$ python -q
>>> import numpy as np
>>> import numpy.linalg as la
>>> np.set_printoptions(precision=3, suppress=True, linewidth=120)
>>> K = np.array([[0, 0, 0, 0, 0, 1],
...     [0, 0, 0, 1, 0, 1],
...     [0, 0, 0, 1, 1, 0],
...     [0, 1, 1, 0, 1, 0],
...     [0, 0, 1, 1, 0, 1],
...     [1, 1, 0, 0, 1, 0]])
>>> def softmax(z):
...     e = np.exp(z - z.max(axis=-1, keepdims=True))
...     return e / e.sum(axis=-1, keepdims=True)
... 
>>> print(softmax(K[2] + -3))
[0.106 0.106 0.106 0.288 0.288 0.106]
>>> scores = K @ K.T / np.sqrt(6)
>>> print(softmax(scores).round(6).argmax(axis=1))
[0 1 2 3 4 5]
>>> f = np.array([1, 0])
>>> print(np.correlate(K[4], K[0], "full"))
[0 0 1 1 0 1 0 0 0 0 0]
>>> print(np.array([np.convolve(row, f, "same") for row in K]))
[[0 0 0 0 0 1]
 [0 0 0 1 0 1]
 [0 0 0 1 1 0]
 [0 1 1 0 1 0]
 [0 0 1 1 0 1]
 [1 1 0 0 1 0]]
>>> f, r1 = K[5], K[0]
>>> print(f @ f)
3
>>> pr = (f @ r1) / (f @ f) * f
>>> print(r1 - pr)
[0. 0. 0. 0. 0. 1.]
>>> print(la.matrix_rank(np.outer(f, r1)))
1
>>> print(np.round(la.norm(f + r1) ** 2 + la.norm(f - r1) ** 2, 3))
8.0
>>> f = np.array([0, -1, -2, 0, 0, 0])
>>> B = K + np.outer(f, np.eye(6)[3])
>>> print(la.matrix_rank(B - K))
1
>>> feats = np.array([[0.1, 1.0, 1.4, -1.5],
...     [-0.4, 1.3, -0.1, -2.5],
...     [0.7, -0.4, -0.1, 0.8],
...     [-1.1, -0.2, 0.0, 0.8],
...     [-0.1, 1.1, 0.0, -1.2],
...     [-0.9, -0.7, -0.4, 0.2],
...     [-1.0, -0.6, -0.3, 0.4],
...     [-0.5, -1.5, -0.1, 0.6],
...     [1.0, 0.4, -0.9, 0.3],
...     [-0.1, -0.2, -1.7, -0.3]])
>>> feats[:, 0] *= 10
>>> print(feats)
[[  1.    1.    1.4  -1.5]
 [ -4.    1.3  -0.1  -2.5]
 [  7.   -0.4  -0.1   0.8]
 [-11.   -0.2   0.    0.8]
 [ -1.    1.1   0.   -1.2]
 [ -9.   -0.7  -0.4   0.2]
 [-10.   -0.6  -0.3   0.4]
 [ -5.   -1.5  -0.1   0.6]
 [ 10.    0.4  -0.9   0.3]
 [ -1.   -0.2  -1.7  -0.3]]
>>> B = np.c_[feats[:, :2] @ np.array([[-8, 6], [-8, 3]]), np.array([3, 1, 0, 3, 1, 0, 0, 3, 0, 1])]
>>> print(B)
[[-16.    9.    3. ]
 [ 21.6 -20.1   1. ]
 [-52.8  40.8   0. ]
 [ 89.6 -66.6   3. ]
 [ -0.8  -2.7   1. ]
 [ 77.6 -56.1   0. ]
 [ 84.8 -61.8   0. ]
 [ 52.  -34.5   3. ]
 [-83.2  61.2   0. ]
 [  9.6  -6.6   1. ]]
>>> print(la.norm(la.qr(feats)[0].T @ B, axis=0) ** 2 / ((B ** 2).sum(axis=0) + 1e-12))
[1.    1.    0.253]
>>> B = feats / la.norm(feats, axis=1, keepdims=True)
>>> cov = B @ B.T
>>> print((np.abs(cov) > 0.9).astype(int))
[[1 0 0 0 0 0 0 0 0 0]
 [0 1 0 0 1 0 0 0 0 0]
 [0 0 1 1 0 1 1 1 1 0]
 [0 0 1 1 0 1 1 1 1 0]
 [0 1 0 0 1 0 0 0 0 0]
 [0 0 1 1 0 1 1 1 1 0]
 [0 0 1 1 0 1 1 1 1 0]
 [0 0 1 1 0 1 1 1 1 0]
 [0 0 1 1 0 1 1 1 1 0]
 [0 0 0 0 0 0 0 0 0 1]]
>>> print(cov[0])
[ 1.     0.075  0.299 -0.451  0.399 -0.469 -0.465 -0.576  0.347 -0.626]
>>> print(np.argwhere(np.triu(np.abs(cov) > 0.95, 1)))
[[2 3]
 [2 5]
 [2 6]
 [2 8]
 [3 5]
 [3 6]
 [3 7]
 [3 8]
 [5 6]
 [5 7]
 [5 8]
 [6 7]
 [6 8]
 [7 8]]
>>> print(la.norm(B, axis=1))
[1. 1. 1. 1. 1. 1. 1. 1. 1. 1.]
>>> F = np.load("block4.npy")
>>> print(F)
[[-1. -3.  0.  0.  0.  0.  0.  0.  0.  0.]
 [-3.  6. -3.  0.  0.  0.  0.  0.  0.  0.]
 [ 0. -3. -6. -3.  0.  0.  0.  0.  0.  0.]
 [ 0.  0. -3. -8. -3.  0.  0.  0.  0.  0.]
 [ 0.  0.  0. -3.  9. -3.  0.  0.  0.  0.]
 [ 0.  0.  0.  0. -3.  7. -3.  0.  0.  0.]
 [ 0.  0.  0.  0.  0. -3.  6. -3.  0.  0.]
 [ 0.  0.  0.  0.  0.  0. -3. -2. -3.  0.]
 [ 0.  0.  0.  0.  0.  0.  0. -3.  9. -3.]
 [ 0.  0.  0.  0.  0.  0.  0.  0. -3. -7.]]
>>> f = np.array([-1, 0, -1])
>>> print(np.array([np.convolve(row, f, "same") for row in F]))
[[ 3.  1.  3.  0.  0.  0.  0.  0.  0.  0.]
 [-6.  6. -6.  3.  0.  0.  0.  0.  0.  0.]
 [ 3.  6.  6.  6.  3.  0.  0.  0.  0.  0.]
 [ 0.  3.  8.  6.  8.  3.  0.  0.  0.  0.]
 [ 0.  0.  3. -9.  6. -9.  3.  0.  0.  0.]
 [ 0.  0.  0.  3. -7.  6. -7.  3.  0.  0.]
 [ 0.  0.  0.  0.  3. -6.  6. -6.  3.  0.]
 [ 0.  0.  0.  0.  0.  3.  2.  6.  2.  3.]
 [ 0.  0.  0.  0.  0.  0.  3. -9.  6. -9.]
 [ 0.  0.  0.  0.  0.  0.  0.  3.  7.  3.]]
>>> print(np.polyval(f, F[7]))
[ -1.  -1.  -1.  -1.  -1.  -1. -10.  -5. -10.  -1.]
